$ python -q
>>> import numpy as np
>>> from numpy import linalg as LA
>>> np.set_printoptions(precision=3, suppress=True, linewidth=100, sign=" ")
>>> sv = 20 * 0.2 ** np.arange(4)
>>> q, _ = LA.qr(np.array([[-0.8, -2.6, 0.4, -0.2],
...     [0.5, 0.5, -0.5, -1.0],
...     [-0.5, 1.0, -0.7, -1.1],
...     [1.0, -1.3, 1.8, -0.9]]))
>>> rng = np.random.default_rng(83181)
>>> E = rng.normal(size=(16, 4)) * sv @ q
>>> E
array([[  2.401,   3.984,  -1.184,   1.682],
       [  9.544,  13.249,   2.877,  -2.318],
       [  7.942,   9.537,  -0.368,  -1.148],
       [ 18.649,  22.57 ,  -0.837,  -2.493],
       [  7.593,  11.856,   7.789,  -5.737],
       [  3.728,   5.921,   5.792,  -4.257],
       [  2.557,   2.297,  -3.209,   1.586],
       [ 23.082,  31.328,   6.004,  -6.305],
       [-12.185, -17.274,  -3.077,   2.32 ],
       [ -3.46 ,  -5.07 ,  -3.849,   1.958],
       [ -4.068,  -7.965,  -4.771,   1.663],
       [ -7.373, -12.232, -10.131,   6.706],
       [-17.445, -24.326,  -6.386,   6.048],
       [  9.947,  18.22 ,  13.425,  -6.309],
       [-16.815, -23.794,  -6.617,   5.667],
       [  4.844,   6.101,  -0.314,  -0.52 ]])
>>> blk = np.stack([E, 2 * E, E[::-1]])
>>> LA.norm(blk, axis=(1, 2))
array([  83.176,  166.351,   83.176])
>>> blk.shape
(3, 16, 4)
>>> LA.matrix_rank(blk.reshape(3, -1))
np.int64(2)
>>> proj = E @ LA.solve(E.T @ E, E.T)
>>> np.round(LA.eigvalsh(proj), 3) + 0
array([ 0.,  0.,  0.,  0.,  0.,  0.,  0.,  0.,  0.,  0.,  0.,  0.,  1.,  1.,  1.,  1.])
>>> round(np.trace(proj), 3)
np.float64(4.0)
>>> np.allclose(proj @ proj, proj)
True
>>> def softmax(z):
...     e = np.exp(z - z.max(axis=-1, keepdims=True))
...     return e / e.sum(axis=-1, keepdims=True)
... 
>>> np.round(softmax(10 * E[8]), 3) + 0
array([ 0.,  0.,  0.,  1.])
>>> np.round(softmax(E[8]), 3) + 0
array([ 0.   ,  0.   ,  0.005,  0.995])
>>> scores = E @ E.T / np.sqrt(4)
>>> softmax(scores)[8] @ E
array([-17.444, -24.326,  -6.386,   6.048])
>>> F = np.load("out3.npy")
>>> F
array([[ 0,  4,  5,  4],
       [ 3,  5,  0,  2],
       [ 0,  0,  0,  0],
       [ 5,  0,  0,  0]])
>>> np.round(F @ LA.pinv(F) @ F, 3) + 0
array([[ 0.,  4.,  5.,  4.],
       [ 3.,  5.,  0.,  2.],
       [ 0.,  0.,  0.,  0.],
       [ 5.,  0.,  0.,  0.]])
>>> np.unique(F.round(6), axis=0).shape
(4, 4)
>>> np.abs(np.diag(LA.qr(F)[1])) > 1e-9
array([ True,  True,  True, False])
>>> mat = np.loadtxt("data.csv", delimiter=",")
>>> mat
array([[-1.038, -1.005, -0.486],
       [-5.388, -0.619, -1.067],
       [-0.856, -1.258, -1.49 ],
       [-1.09 ,  0.183,  0.9  ],
       [-1.579,  0.204,  0.542],
       [ 2.424, -0.359,  0.076],
       [ 1.097, -0.05 , -0.541],
       [-1.85 , -1.111, -1.254],
       [ 1.717, -0.678, -1.045],
       [ 2.814,  0.178,  0.363],
       [-4.215, -0.401, -0.383],
       [-0.631, -1.441, -0.662],
       [ 0.676,  0.999,  1.267],
       [-3.651, -0.071,  0.228]])
>>> gram = mat.T @ mat
>>> np.diag(gram)
array([ 87.842,   8.148,  10.036])
>>> LA.eigvalsh(gram)[::-1]
array([ 90.014,  14.806,   1.205])
>>> x = np.array([1, 0, 1])
>>> target = mat @ x
>>> np.round(LA.lstsq(mat, target)[0], 3) + 0
array([ 1.,  0.,  1.])
>>> np.round(LA.pinv(mat) @ mat, 3) + 0
array([[ 1.,  0.,  0.],
       [ 0.,  1.,  0.],
       [ 0.,  0.,  1.]])
>>> np.round(LA.solve(mat.T @ mat, mat.T @ target), 3) + 0
array([ 1.,  0.,  1.])
>>> target = target + 0.1 * rng.normal(size=14)
>>> target
array([-1.507, -6.517, -2.493, -0.273, -1.014,  2.541,  0.519, -3.104,  0.63 ,  3.119, -4.706,
       -1.155,  2.024, -3.597])
>>> b, *_ = LA.lstsq(mat, target)
>>> np.round(mat.T @ (target - mat @ b), 3) + 0
array([ 0.,  0.,  0.])
>>> b.round()
array([ 1., -0.,  1.])
>>> [round(float(LA.norm(LA.solve(mat.T @ mat + lam * np.eye(3), mat.T @ target))), 2) for lam in (0, 1, 10, 100)]
[1.46, 1.3, 1.07, 0.54]
>>> d = LA.norm(mat[:, None] - mat[None], axis=-1)
>>> d.shape
(14, 14)
>>> np.unravel_index(d.round(6).argmax(), d.shape)
(np.int64(1), np.int64(9))
>>> (d + 1e9 * np.eye(14)).round(6).argmin(axis=1)
array([ 11,  10,  11,   4,   3,   9,   8,   2,   6,   5,  13,   0,   3,  10])
>>> Ac = mat - mat.mean(axis=0)
>>> V = LA.svd(Ac)[2][:2]
>>> A2 = Ac - Ac @ V.T @ V
>>> LA.norm(A2, axis=1).round(6).argmax()
np.int64(11)
>>> np.round(np.cov(Ac @ V.T, rowvar=False), 3) + 0
array([[ 6.087,  0.   ],
       [ 0.   ,  1.028]])
>>> r0, r1 = mat[13], mat[8]
>>> round(float(r0 @ r0), 3)
13.387
>>> p = (r0 @ r1) / (r0 @ r0) * r0
>>> LA.matrix_rank(np.outer(r0, r1))
np.int64(1)
>>> r1 - p
array([-0.045, -0.712, -0.935])
>>> round((r1 - p) @ r0, 3)
np.float64(0.0)
>>> K = np.load("layer13.npy")
>>> K
array([[ 12. ,   0.1],
       [ -8. ,   0.1],
       [ 28. ,   1.2],
       [-26. ,   0.6],
       [-16. ,  -0.2]])
>>> np.argsort(-LA.norm(K, axis=0).round(6), kind="stable")[:3]
array([ 0,  1])
>>> round(np.log10(LA.cond(K)))
2
>>> round(float(LA.norm(K, 2) / LA.norm(K)), 3)
1.0
>>> LA.cond(K) > 100
np.False_
>>> np.abs(LA.svd(K)[2][-1])
array([ 0.011,  1.   ])
>>> q, Rm = LA.qr(K)
>>> q @ Rm
array([[ 12. ,   0.1],
       [ -8. ,   0.1],
       [ 28. ,   1.2],
       [-26. ,   0.6],
       [-16. ,  -0.2]])
>>> np.abs(np.diag(Rm))
array([ 43.863,   1.272])
>>> q
array([[-0.274,  0.027],
       [ 0.182, -0.149],
       [-0.638, -0.696],
       [ 0.593, -0.701],
       [ 0.365,  0.016]])
>>> np.round(q.T @ q, 3) + 0
array([[ 1.,  0.],
       [ 0.,  1.]])
>>> feats = np.array([[0, 0, 2, 2, 0, 0],
...     [2, 2, 1, 2, 0, 2],
...     [1, 1, 1, 2, 1, 1],
...     [1, 0, 2, 0, 1, 1],
...     [0, 2, 2, 2, 1, 0],
...     [0, 0, 2, 2, 0, 0]])
>>> feats
array([[ 0,  0,  2,  2,  0,  0],
       [ 2,  2,  1,  2,  0,  2],
       [ 1,  1,  1,  2,  1,  1],
       [ 1,  0,  2,  0,  1,  1],
       [ 0,  2,  2,  2,  1,  0],
       [ 0,  0,  2,  2,  0,  0]])
>>> U, sv, VT = LA.svd(feats)
>>> sv.round(3) + 0
array([ 6.794,  2.929,  2.03 ,  1.57 ,  0.82 ,  0.   ])
>>> A2 = U[:, :5] @ np.diag(sv[:5]) @ VT[:5]
>>> LA.matrix_rank(A2)
np.int64(5)
>>> np.round(LA.norm(feats - A2) / LA.norm(feats), 3)
np.float64(0.0)
>>> np.argsort(-LA.norm(feats, axis=0).round(6), kind="stable")[:3]
array([ 3,  2,  1])
>>> [round(float(x), 3) for x in LA.svd(feats, compute_uv=False)[:3]]
[6.794, 2.929, 2.03]
>>> LA.cond(feats) > 100
np.True_
>>> LA.matrix_rank(feats, rtol=0.1)
np.int64(5)
>>> round(LA.norm(feats, 2) / LA.norm(feats), 3)
np.float64(0.863)
>>> np.round(LA.norm(feats[1] - feats[3]), 3)
np.float64(3.464)
>>> feats[1] @ feats[3]
np.int64(6)
>>> LA.norm(feats, axis=0)
array([ 2.449,  3.   ,  4.243,  4.472,  1.732,  2.449])
>>> round(float(LA.norm(feats, 2)), 3)
6.794
>>> LA.norm(feats, axis=1).argmax()
np.int64(1)
>>> np.round(LA.norm(feats) ** 2 / LA.norm(feats, 2) ** 2, 3)
np.float64(1.343)
>>> W2 = np.sign(np.array([[1, 2, 2], [3, 0, 2], [3, 2, 3]]))
>>> A2 = (np.tril(W2, -1) + np.eye(3)) @ (np.triu(W2, 1) + np.eye(3))
>>> w = np.array([-2, 0, -3])
>>> A = np.rint(A2 * w @ LA.inv(A2)) + 0
>>> A
array([[-4.,  5., -3.],
       [-4.,  8., -6.],
       [-4., 11., -9.]])
>>> U, sv, VT = LA.svd(A)
>>> sv.round(3) + 0
array([ 19.465,   2.265,   0.   ])
>>> A2 = U[:, :2] @ np.diag(sv[:2]) @ VT[:2]
>>> np.round(LA.norm(A - A2) / LA.norm(A), 3)
np.float64(0.0)
>>> LA.matrix_rank(A2)
np.int64(2)
>>> round(np.abs(A - A2).max(), 3)
np.float64(0.0)
>>> np.round(np.sort(np.abs(LA.eigvals(A))), 3) + 0
array([ 0.,  2.,  3.])
>>> np.allclose(A, A.T)
False
>>> (A - A.T) / 2
array([[ 0. ,  4.5,  0.5],
       [-4.5,  0. , -8.5],
       [-0.5,  8.5,  0. ]])
>>> LA.matrix_power(A, 4)
array([[  32.,  -97.,   81.],
       [  32., -178.,  162.],
       [  32., -259.,  243.]])
>>> round(float(LA.det(A)), 3)
0.0
>>> round(np.abs(LA.eigvals(A)).max(), 3)
np.float64(3.0)
>>> Ac = (mat - mat.mean(axis=0)) / mat.std(axis=0)
>>> Ac.std(axis=0)
array([ 1.,  1.,  1.])
>>> np.argwhere(np.abs(Ac) > 2)
array([[ 12,   1]])
>>> b = LA.lstsq(np.delete(Ac, 1, axis=1), Ac[:, 1])[0]
>>> np.abs(b).argmax()
np.int64(1)
>>> A2 = A / LA.norm(A, axis=1, keepdims=True)
>>> gram = A2 @ A2.T
>>> gram
array([[ 1.   ,  0.972,  0.939],
       [ 0.972,  1.   ,  0.994],
       [ 0.939,  0.994,  1.   ]])
>>> gram[2]
array([ 0.939,  0.994,  1.   ])
>>> (gram - 2 * np.eye(3)).round(6).argmax(axis=1)
array([ 1,  2,  1])
>>> LA.norm(A2, axis=1)
array([ 1.,  1.,  1.])
>>> m1 = np.loadtxt("case6.csv", delimiter=",")
>>> m1
array([[ 1.,  0.,  0.,  0.],
       [ 0.,  0.,  0.,  0.],
       [ 0.,  0.,  2.,  0.],
       [ 0.,  0.,  0.,  1.]])
>>> LA.svd(m1, compute_uv=False)
array([ 2.,  1.,  1.,  0.])
>>> w, V = LA.eigh(m1)
>>> x = np.array([-2, -1, 2, 2])
>>> V * np.abs(w) @ V.T
array([[ 1.,  0.,  0.,  0.],
       [ 0.,  0.,  0.,  0.],
       [ 0.,  0.,  2.,  0.],
       [ 0.,  0.,  0.,  1.]])
>>> (np.sign(V[:, -1].round(6)) == np.sign(V[0, -1].round(6))).astype(int)
array([ 1,  1,  0,  1])
>>> np.round(x @ m1 @ x / (x @ x), 3), w[0], w[-1]
(np.float64(1.231), np.float64(0.0), np.float64(2.0))
>>> J = np.loadtxt("run0.csv", delimiter=",")
>>> J
array([[-0.06 ,  0.345,  0.149, -0.422, -0.06 ],
       [ 0.119, -0.617, -0.291,  0.716,  0.119],
       [ 0.235, -0.894, -0.537,  0.947,  0.235],
       [ 0.08 , -0.446, -0.197,  0.537,  0.08 ],
       [-0.08 ,  0.446,  0.197, -0.537, -0.08 ],
       [ 0.04 , -0.235, -0.1  ,  0.291,  0.04 ],
       [-0.119,  0.617,  0.291, -0.716, -0.119],
       [-0.178,  0.793,  0.422, -0.874, -0.178],
       [-0.327,  0.967,  0.691, -0.988, -0.327],
       [ 0.1  , -0.537, -0.245,  0.635,  0.1  ],
       [-0.02 ,  0.119,  0.05 , -0.149, -0.02 ],
       [-0.04 ,  0.235,  0.1  , -0.291, -0.04 ],
       [-0.178,  0.793,  0.422, -0.874, -0.178],
       [-0.217,  0.867,  0.501, -0.929, -0.217],
       [ 0.02 , -0.119, -0.05 ,  0.149,  0.02 ],
       [-0.139,  0.686,  0.336, -0.782, -0.139],
       [-0.1  ,  0.537,  0.245, -0.635, -0.1  ],
       [-0.178,  0.793,  0.422, -0.874, -0.178],
       [-0.273,  0.933,  0.604, -0.97 , -0.273]])
>>> Ac = J - J.mean(axis=0)
>>> U, sv, VT = LA.svd(Ac, full_matrices=False)
>>> LA.matrix_rank(Ac)
np.int64(4)
>>> np.abs(VT[0]).argmax()
np.int64(3)
>>> sv.round(3) + 0
array([ 4.058,  0.344,  0.031,  0.003,  0.   ])
>>> round((sv ** 2).sum() ** 2 / (sv ** 4).sum(), 3)
np.float64(1.015)
>>> VT[0] * np.sign(VT[0, np.abs(VT[0]).argmax()])
array([ 0.147, -0.615, -0.341,  0.679,  0.147])
